$ python -q
>>> import numpy as np
>>> np.set_printoptions(precision=2, suppress=True, linewidth=120, sign=" ")
>>> m1 = np.load("a.npy")
>>> m1
array([[  5,   5,   5,   5,   5,   5],
       [  5,  10,  10,  10,  10,  10],
       [  5,  10,  15,  15,  15,  15],
       [  5,  10,  15,  20,  20,  20],
       [  5,  10,  15,  20,  25,  25],
       [  5,  10,  15,  20,  25,  30]])
>>> x = np.array([-4, 5, -1, 6, 7, 8])
>>> np.einsum("ij,j->i", m1, x)
array([ 105,  230,  330,  435,  510,  550])
>>> m1 * x
array([[-20,  25,  -5,  30,  35,  40],
       [-20,  50, -10,  60,  70,  80],
       [-20,  50, -15,  90, 105, 120],
       [-20,  50, -15, 120, 140, 160],
       [-20,  50, -15, 120, 175, 200],
       [-20,  50, -15, 120, 175, 240]])
>>> (m1 @ x).argmax()
np.int64(5)
>>> w, vecs = np.linalg.eigh(m1)
>>> np.round(vecs.T @ vecs, 2) + 0
array([[ 1.,  0.,  0.,  0.,  0.,  0.],
       [ 0.,  1.,  0.,  0.,  0.,  0.],
       [ 0.,  0.,  1.,  0.,  0.,  0.],
       [ 0.,  0.,  0.,  1.,  0.,  0.],
       [ 0.,  0.,  0.,  0.,  1.,  0.],
       [ 0.,  0.,  0.,  0.,  0.,  1.]])
>>> np.round(vecs.T @ m1 @ vecs, 2) + 0
array([[  1.33,   0.  ,   0.  ,   0.  ,   0.  ,   0.  ],
       [  0.  ,   1.59,   0.  ,   0.  ,   0.  ,   0.  ],
       [  0.  ,   0.  ,   2.23,   0.  ,   0.  ,   0.  ],
       [  0.  ,   0.  ,   0.  ,   3.87,   0.  ,   0.  ],
       [  0.  ,   0.  ,   0.  ,   0.  ,   9.94,   0.  ],
       [  0.  ,   0.  ,   0.  ,   0.  ,   0.  ,  86.03]])
>>> w.sum(), np.trace(m1)
(np.float64(105.0), np.int64(105))
>>> np.abs(vecs[:, -1])
array([ 0.13,  0.26,  0.37,  0.46,  0.52,  0.55])
>>> np.linalg.eigvalsh(m1 @ m1)
array([    1.76,     2.54,     4.98,    15.  ,    98.82,  7401.9 ])
>>> w
array([  1.33,   1.59,   2.23,   3.87,   9.94,  86.03])
>>> np.abs(vecs[:, -1]).round(6).argmax()
np.int64(5)
>>> W1 = np.array([[3, 2, 0, 1],
...     [1, 3, 3, 0],
...     [2, 0, 3, 3],
...     [1, 2, 3, 3],
...     [3, 2, 2, 3],
...     [1, 1, 2, 0]])
>>> coef = np.array([-1, 0, -2, 2])
>>> H = np.maximum(m1 @ W1 + coef, 0)
>>> np.linalg.matrix_rank(H)
np.int64(4)
>>> (H > 0).mean(axis=0)
array([ 1.,  1.,  1.,  1.])
>>> Z = np.array([[3, 0, 1], [0, 3, 3], [3, 2, 1], [2, 2, 3]])
>>> W1 @ Z
array([[ 11,   8,  12],
       [ 12,  15,  13],
       [ 21,  12,  14],
       [ 18,  18,  19],
       [ 21,  16,  20],
       [  9,   7,   6]])
>>> (H @ Z).round(6).argmax(axis=1)
array([ 0,  0,  0,  0,  0,  0])
>>> Y = np.linalg.inv(m1)
>>> Y.round(2) + 0
array([[ 0.4, -0.2,  0. ,  0. ,  0. ,  0. ],
       [-0.2,  0.4, -0.2,  0. ,  0. ,  0. ],
       [ 0. , -0.2,  0.4, -0.2,  0. ,  0. ],
       [ 0. ,  0. , -0.2,  0.4, -0.2,  0. ],
       [ 0. ,  0. ,  0. , -0.2,  0.4, -0.2],
       [ 0. ,  0. ,  0. ,  0. , -0.2,  0.2]])
>>> (np.abs(Y) > 1e-9).astype(int)
array([[ 1,  1,  0,  0,  0,  0],
       [ 1,  1,  1,  0,  0,  0],
       [ 0,  1,  1,  1,  0,  0],
       [ 0,  0,  1,  1,  1,  0],
       [ 0,  0,  0,  1,  1,  1],
       [ 0,  0,  0,  0,  1,  1]])
>>> np.allclose(Y, m1.T)
False
>>> np.round(np.linalg.det(m1) * Y, 2) + 0
array([[ 6250., -3125.,     0.,     0.,     0.,     0.],
       [-3125.,  6250., -3125.,     0.,     0.,     0.],
       [    0., -3125.,  6250., -3125.,     0.,     0.],
       [    0.,     0., -3125.,  6250., -3125.,     0.],
       [    0.,     0.,     0., -3125.,  6250., -3125.],
       [    0.,     0.,     0.,     0., -3125.,  3125.]])
>>> round(float(np.linalg.cond(m1)), 2)
64.89
>>> mat = np.loadtxt("sample10.csv", delimiter=",")
>>> mat
array([[-0.9 , -0.5 , -1.  ,  1.23, -0.1 , -0.9 ],
       [ 1.8 ,  0.3 ,  0.5 , -0.49,  1.  ,  0.7 ],
       [ 0.5 ,  0.5 , -1.1 ,  1.16,  1.1 ,  1.4 ],
       [-0.9 , -0.7 ,  0.6 , -0.35, -0.3 , -1.  ],
       [ 0.5 , -2.1 ,  0.5 , -0.86,  0.5 , -0.9 ],
       [ 0.  , -0.7 ,  1.5 , -1.87,  0.7 ,  1.1 ],
       [ 1.9 , -0.1 ,  0.1 , -0.03,  1.5 , -1.3 ],
       [-1.2 , -1.7 , -1.1 ,  1.57,  1.4 ,  1.6 ],
       [-0.5 , -1.  ,  0.8 , -0.87,  0.8 ,  1.3 ],
       [ 0.5 ,  2.6 , -0.8 ,  0.71, -0.7 , -0.7 ],
       [-0.7 ,  1.6 , -0.6 ,  0.4 ,  0.1 , -1.3 ],
       [ 1.5 ,  0.6 ,  0.  ,  0.39, -0.1 , -1.5 ],
       [-0.4 , -1.4 , -0.6 ,  0.21, -0.3 ,  0.3 ],
       [ 1.5 ,  0.2 , -0.9 ,  1.37,  0.2 , -0.6 ],
       [ 0.6 ,  2.5 , -1.1 ,  1.63,  1.9 ,  1.  ],
       [-0.1 ,  0.  ,  0.3 , -0.09, -1.  ,  0.2 ],
       [ 1.1 ,  0.5 ,  0.7 ,  0.07,  1.1 , -0.3 ],
       [-1.4 , -2.  ,  0.3 , -0.67, -0.3 ,  0.4 ],
       [ 0.2 ,  0.2 ,  0.4 , -0.63, -1.5 , -1.  ],
       [ 0.  ,  0.9 , -0.1 , -0.23, -0.2 ,  2.8 ],
       [-1.5 , -0.6 , -2.2 ,  1.83, -0.6 , -0.2 ],
       [-0.8 ,  1.1 , -0.5 ,  0.7 ,  2.2 , -1.4 ],
       [-0.4 , -2.  , -0.8 ,  0.64,  1.8 , -1.9 ]])
>>> proj = mat @ np.linalg.solve(mat.T @ mat, mat.T)
>>> np.allclose(proj @ proj, proj)
True
>>> np.diag(proj)
array([ 0.15,  0.22,  0.21,  0.2 ,  0.25,  0.27,  0.3 ,  0.47,  0.15,  0.26,  0.26,  0.19,  0.14,  0.29,  0.37,  0.1 ,
        0.28,  0.15,  0.13,  0.31,  0.4 ,  0.47,  0.41])
>>> np.round(np.linalg.eigvalsh(proj), 2) + 0
array([ 0.,  0.,  0.,  0.,  0.,  0.,  0.,  0.,  0.,  0.,  0.,  0.,  0.,  0.,  0.,  0.,  0.,  1.,  1.,  1.,  1.,  1.,
        1.])
>>> Ac = (mat - mat.mean(axis=0)) / mat.std(axis=0)
>>> np.argwhere(np.abs(Ac) > 2)
array([[  5,   2],
       [  5,   3],
       [  9,   1],
       [ 19,   5],
       [ 20,   2]])
>>> Ac.std(axis=0)
array([ 1.,  1.,  1.,  1.,  1.,  1.])
>>> coef = np.linalg.lstsq(np.delete(Ac, 5, axis=1), Ac[:, 5])[0]
>>> round(float(1 - np.var(Ac[:, 5] - np.delete(Ac, 5, axis=1) @ coef)), 2)
0.04
>>> np.abs(coef).argmax()
np.int64(3)
>>> s = 3 * 0.2 ** np.arange(4)
>>> rng = np.random.default_rng(76970)
>>> X = rng.normal(size=(35, 4)) * rng.permutation(s)
>>> X.round(2) + 0
array([[ 0.1 , -0.01, -0.07,  0.98],
       [ 0.46,  0.  , -0.07, -0.59],
       [ 0.9 , -0.03, -0.11,  2.17],
       [-0.61,  0.02, -0.24, -2.08],
       [ 0.02,  0.  , -0.05,  3.04],
       [ 0.09,  0.03, -0.13,  1.14],
       [ 0.41, -0.02,  0.07,  2.26],
       [ 0.49,  0.01, -0.14,  1.2 ],
       [ 0.11, -0.01,  0.14, -1.05],
       [ 0.1 , -0.02, -0.12, -3.87],
       [ 0.16, -0.01, -0.14,  0.31],
       [-0.13,  0.02, -0.06, -2.11],
       [ 0.56,  0.  ,  0.12, -0.53],
       [ 0.02,  0.03,  0.  ,  3.65],
       [-0.43,  0.05, -0.02,  3.08],
       [ 0.17,  0.01, -0.02,  5.79],
       [-0.26,  0.  ,  0.02,  3.29],
       [ 0.16,  0.02, -0.29, -1.38],
       [-0.45,  0.  ,  0.06,  0.78],
       [-0.01,  0.04, -0.15, -3.32],
       [ 0.13,  0.  , -0.02,  0.19],
       [-0.35, -0.01, -0.19,  5.04],
       [-0.07, -0.04,  0.04,  2.54],
       [ 0.3 , -0.02,  0.  ,  0.27],
       [-1.91, -0.02,  0.01,  1.48],
       [-0.07,  0.01, -0.01, -0.61],
       [-0.39,  0.  ,  0.01,  2.02],
       [ 0.52, -0.04, -0.19,  1.17],
       [-0.65,  0.03, -0.1 ,  2.98],
       [-0.17,  0.  ,  0.17, -1.71],
       [-0.19,  0.03,  0.14, -0.99],
       [ 0.61, -0.02,  0.18, -8.01],
       [-0.12,  0.01, -0.11, -3.33],
       [ 0.12, -0.01,  0.17,  2.08],
       [ 0.06,  0.  , -0.16,  0.34]])
>>> Y = m1[0, 0] * m1[1:] - np.outer(m1[1:, 0], m1[0])
>>> Y
array([[   0,   25,   25,   25,   25,   25],
       [   0,   25,   50,   50,   50,   50],
       [   0,   25,   50,   75,   75,   75],
       [   0,   25,   50,   75,  100,  100],
       [   0,   25,   50,   75,  100,  125]])
>>> np.flatnonzero(~Y.round(6).any(axis=1))
array([], dtype=int64)
>>> m1[:, 0] / m1[0, 0]
array([ 1.,  1.,  1.,  1.,  1.,  1.])
>>> x = np.array([3, -8, 5, 2])
>>> y = X @ x
>>> np.round(np.linalg.pinv(X) @ X, 2) + 0
array([[ 1.,  0.,  0.,  0.],
       [ 0.,  1.,  0.,  0.],
       [ 0.,  0.,  1.,  0.],
       [ 0.,  0.,  0.,  1.]])
>>> y = y + 0.02 * rng.normal(size=35)
>>> y
array([  1.94,  -0.13,   6.68,  -7.37,   5.86,   1.69,   6.21,   3.16,  -0.93,  -7.83,   0.48,  -5.05,   1.25,   7.07,
         4.41,  11.92,   5.94,  -3.84,   0.54,  -7.77,   0.64,   8.15,   5.45,   1.59,  -2.57,  -1.55,   2.93,   3.27,
         3.3 ,  -3.09,  -2.13, -13.1 ,  -7.67,   5.42,   0.07])
>>> coef, *_ = np.linalg.lstsq(X, y)
>>> [round(float(np.linalg.norm(np.linalg.solve(X.T @ X + lam * np.eye(4), X.T @ y))), 2) for lam in (0, 1, 10, 100)]
[10.28, 3.81, 2.28, 1.38]
>>> coef.round()
array([ 3., -8.,  5.,  2.])
>>> x = np.array([0, -6, -5, 6])
>>> y = X @ x
>>> coef, lr = np.zeros(4), 1 / np.linalg.norm(X, 2) ** 2
>>> for i in range(150):
...     coef -= lr * X.T @ (X @ coef - y)
...     if i % 50 == 0: print(i, round(np.linalg.norm(X @ coef - y), 2))
... 
0 3.63
50 3.23
100 2.93
>>> np.round(np.linalg.cond(X), 2)
np.float64(135.18)
>>> C2 = np.cov(X, rowvar=False)
>>> C2.shape
(4, 4)
>>> C2.round(2) + 0
array([[ 0.23,  0.  ,  0.  , -0.23],
       [ 0.  ,  0.  ,  0.  ,  0.  ],
       [ 0.  ,  0.  ,  0.01, -0.03],
       [-0.23,  0.  , -0.03,  7.47]])
>>> X.std(axis=0)
array([ 0.48,  0.02,  0.12,  2.69])
>>> np.polyfit(X[:, 2], X[:, 3], 1)
array([-1.92,  0.39])
>>> np.round(np.linalg.eigvalsh(C2)[::-1], 2) + 0
array([ 7.48,  0.23,  0.01,  0.  ])
>>> q, vecs = np.linalg.qr(X[:, :2])[0], np.linalg.qr(X[:, 2:])[0]
>>> s = np.linalg.svd(q.T @ vecs, compute_uv=False)
>>> round(float(np.linalg.norm(q @ q.T - vecs @ vecs.T, 2)), 2)
0.99
>>> np.degrees(np.arccos(s.clip(0, 1)))
array([ 78.04,  81.74])
>>> s
array([ 0.21,  0.14])
>>> E = np.load("x.npy")
>>> E
array([[ 2,  0,  2,  0,  0],
       [ 2,  1,  0,  2,  2],
       [ 2,  2,  1,  0,  0],
       [ 2,  0,  0,  1,  0],
       [ 2,  1,  0,  0,  2]])
>>> blk = np.stack([E, 2 * E, E[::-1]])
>>> blk.shape
(3, 5, 5)
>>> np.einsum("bij,cij->bc", blk, blk)
array([[  44,   88,   29],
       [  88,  176,   58],
       [  29,   58,   44]])
>>> blk.sum(axis=0)
array([[ 8,  1,  6,  0,  2],
       [ 8,  3,  0,  7,  6],
       [ 8,  8,  4,  0,  0],
       [ 8,  1,  0,  5,  2],
       [ 8,  3,  2,  0,  6]])
>>> A = np.eye(4, dtype=int)[rng.permutation(4)]
>>> A
array([[ 0,  1,  0,  0],
       [ 0,  0,  1,  0],
       [ 1,  0,  0,  0],
       [ 0,  0,  0,  1]])
>>> # 2 blocks once reordered
>>> labels = rng.permutation(4)
>>> labels
array([ 3,  1,  2,  0])
>>> Y = A[labels][:, labels]
>>> Y
array([[ 1,  0,  0,  0],
       [ 0,  0,  1,  0],
       [ 0,  0,  0,  1],
       [ 0,  1,  0,  0]])
>>> np.sort(np.abs(np.linalg.eigvals(Y)))
array([ 1.,  1.,  1.,  1.])
>>> x = np.array([2, 2, 2, 1])
>>> y = A @ x
>>> y
array([ 2,  2,  2,  1])
>>> np.linalg.solve(A, y + A[:, 1])
array([ 2.,  3.,  2.,  1.])
>>> np.linalg.norm(A, axis=0)
array([ 1.,  1.,  1.,  1.])
>>> A[:, 2] @ A[:, 3]
np.int64(0)
>>> J = np.load("run13.npy")
>>> J
array([[ -4,   0,   2,  -8,   4,   2,  -8],
       [ -6,   0,   3, -12,   6,   3, -12]])
>>> np.round(np.linalg.norm(J, 2) / np.linalg.norm(J), 2)
np.float64(1.0)
>>> [round(float(x), 2) for x in np.linalg.svd(J, compute_uv=False)[:3]]
[23.37, 0.0]
>>> np.argsort(-np.linalg.norm(J, axis=0).round(6), kind="stable")[:3]
array([ 3,  6,  0])
>>> np.linalg.cond(J) > 100
np.True_
>>> np.linalg.matrix_rank(J, rtol=0.1)
np.int64(1)
>>> left, s, Vh = np.linalg.svd(J)
>>> np.argmax(s[:-1] / (s[1:] + 1e-6)) + 1
np.int64(1)
>>> Y = left[:, :1] @ np.diag(s[:1]) @ Vh[:1]
>>> np.linalg.matrix_rank(Y)
np.int64(1)
>>> np.linalg.matrix_rank(J, rtol=0.05)
np.int64(1)
>>> left, s, Vh = np.linalg.svd(J)
>>> vecs = Vh[:(s > 1e-8).sum()]
>>> x = J[1] + 5 * J[0] + rng.integers(2) * np.eye(7)[1]
>>> x
array([-26.,   1.,  13., -52.,  26.,  13., -52.])
>>> round(float(np.linalg.norm(x - vecs.T @ vecs @ x)), 2)
1.0
>>> vecs.T @ vecs
array([[ 0.1 ,  0.  , -0.05,  0.19, -0.1 , -0.05,  0.19],
       [ 0.  ,  0.  ,  0.  ,  0.  ,  0.  ,  0.  ,  0.  ],
       [-0.05,  0.  ,  0.02, -0.1 ,  0.05,  0.02, -0.1 ],
       [ 0.19,  0.  , -0.1 ,  0.38, -0.19, -0.1 ,  0.38],
       [-0.1 ,  0.  ,  0.05, -0.19,  0.1 ,  0.05, -0.19],
       [-0.05,  0.  ,  0.02, -0.1 ,  0.05,  0.02, -0.1 ],
       [ 0.19,  0.  , -0.1 ,  0.38, -0.19, -0.1 ,  0.38]])
>>> np.allclose(vecs.T @ vecs @ x, x)
False
>>> np.linalg.matrix_rank(np.vstack([J, x]))
np.int64(2)
>>> np.diag(vecs.T @ vecs)
array([ 0.1 ,  0.  ,  0.02,  0.38,  0.1 ,  0.02,  0.38])
>>> np.linalg.norm(J, axis=0)
array([  7.21,   0.  ,   3.61,  14.42,   7.21,   3.61,  14.42])
>>> J[0] @ J[1]
np.int64(252)
>>> round(float(np.linalg.norm(J, 2)), 2)
23.37
>>> round(np.linalg.norm(J, "nuc"), 2)
np.float64(23.37)
>>> np.linalg.norm(J, axis=1)
array([ 12.96,  19.44])
>>> np.linalg.norm(J, axis=1).argmax()
np.int64(1)
>>> round(np.linalg.norm(J[0], 1), 2), round(np.linalg.norm(J[0], np.inf), 2)
(np.float64(28.0), np.float64(8.0))
>>> round(float(np.linalg.norm(J, 1)), 2), round(float(np.linalg.norm(J, np.inf)), 2)
(20.0, 42.0)
>>> Y = J + rng.integers(-2, 3, (2, 1)) @ rng.integers(-2, 3, (1, 7))
>>> Y
array([[ -3,   0,   0,  -6,   2,   3, -10],
       [ -7,   0,   5, -14,   8,   2, -10]])
>>> Y - J
array([[ 1,  0, -2,  2, -2,  1, -2],
       [-1,  0,  2, -2,  2, -1,  2]])
